$ python -q
>>> import numpy as np
>>> from numpy import linalg as LA
>>> np.set_printoptions(precision=2, suppress=True, linewidth=200)
>>> X = np.array([[0.8, -1.0, 0.7, 1.1, 1.0, 0.8],
...     [-2.1, 0.6, 0.6, 0.3, -1.5, 1.7],
...     [0.4, 2.4, -0.9, 0.1, 0.8, 0.2],
...     [-0.1, 0.6, 1.1, -2.4, -0.9, -0.7],
...     [-0.6, -0.9, -0.7, -2.2, -0.6, 0.8],
...     [-0.6, 1.4, 0.8, 1.3, 0.0, 1.0],
...     [-0.5, -0.3, -0.6, -0.3, -1.3, 0.5],
...     [-0.2, -2.3, 0.3, 2.3, -0.6, 1.6]])
>>> print(X)
[[ 0.8 -1.   0.7  1.1  1.   0.8]
 [-2.1  0.6  0.6  0.3 -1.5  1.7]
 [ 0.4  2.4 -0.9  0.1  0.8  0.2]
 [-0.1  0.6  1.1 -2.4 -0.9 -0.7]
 [-0.6 -0.9 -0.7 -2.2 -0.6  0.8]
 [-0.6  1.4  0.8  1.3  0.   1. ]
 [-0.5 -0.3 -0.6 -0.3 -1.3  0.5]
 [-0.2 -2.3  0.3  2.3 -0.6  1.6]]
>>> hat = X @ LA.solve(X.T @ X, X.T)
>>> print(np.diag(hat))
[0.7  0.78 0.84 0.94 0.9  0.47 0.66 0.71]
>>> print(np.round(LA.eigvalsh(hat), 2) + 0)
[0. 0. 1. 1. 1. 1. 1. 1.]
>>> print(LA.matrix_rank(np.eye(8) - hat))
2
>>> print(np.trace(hat))
6.0
>>> print(hat @ X[:, 5])
[ 0.8  1.7  0.2 -0.7  0.8  1.   0.5  1.6]
>>> x0 = np.array([0, 3, -3, 3, 1, 0])
>>> rhs = X @ x0
>>> print(np.round(LA.lstsq(X, rhs)[0], 2) + 0)
[ 0.  3. -3.  3.  1.  0.]
>>> print(np.round(LA.pinv(X) @ X, 2) + 0)
[[1. 0. 0. 0. 0. 0.]
 [0. 1. 0. 0. 0. 0.]
 [0. 0. 1. 0. 0. 0.]
 [0. 0. 0. 1. 0. 0.]
 [0. 0. 0. 0. 1. 0.]
 [0. 0. 0. 0. 0. 1.]]
>>> rng = np.random.default_rng(98407)
>>> rhs = rhs + 0.1 * rng.normal(size=8)
>>> print(rhs)
[-0.89 -0.68 11.08 -9.65 -7.97  5.65 -1.31 -1.41]
>>> b, *_ = LA.lstsq(X, rhs)
>>> print([round(float(LA.norm(LA.solve(X.T @ X + lam * np.eye(6), X.T @ rhs))), 2) for lam in (0, 1, 10, 100)])
[5.35, 4.73, 2.71, 0.58]
>>> print(b)
[ 0.07  3.02 -3.04  3.07  0.91 -0.06]
>>> A2 = np.array([[1, 3], [0, 2], [3, -1], [2, -3], [3, -2], [1, 3]])
>>> print(np.einsum("ik,kj->ij", X, A2))
[[ 8.9 -3.2]
 [-2.5  1.5]
 [ 0.5  5.6]
 [-5.   6.7]
 [-8.1  7.3]
 [ 5.4 -0.7]
 [-6.3  3.5]
 [ 5.1 -6.4]]
>>> print(X @ A2)
[[ 8.9 -3.2]
 [-2.5  1.5]
 [ 0.5  5.6]
 [-5.   6.7]
 [-8.1  7.3]
 [ 5.4 -0.7]
 [-6.3  3.5]
 [ 5.1 -6.4]]
>>> print(np.vstack([X, A2.T]).shape)
(10, 6)
>>> print(np.einsum("ij,ij->i", X, X))
[ 4.98 10.36  7.42  8.64  7.5   5.65  2.73 13.63]
>>> print(A2.T @ X.T)
[[ 8.9 -2.5  0.5 -5.  -8.1  5.4 -6.3  5.1]
 [-3.2  1.5  5.6  6.7  7.3 -0.7  3.5 -6.4]]
>>> A2 @ X
Traceback (most recent call last):
  File "<python-input-27>", line 1, in <module>
    A2 @ X
    ~~~^~~
ValueError: matmul: Input operand 1 has a mismatch in its core dimension 0, with gufunc signature (n?,k),(k,m?)->(n?,m?) (size 8 is different from 2)
>>> print(np.einsum("ik,kj->ji", X, A2))
[[ 8.9 -2.5  0.5 -5.  -8.1  5.4 -6.3  5.1]
 [-3.2  1.5  5.6  6.7  7.3 -0.7  3.5 -6.4]]
>>> print(LA.matrix_rank(np.vstack([X, A2.T])))
6
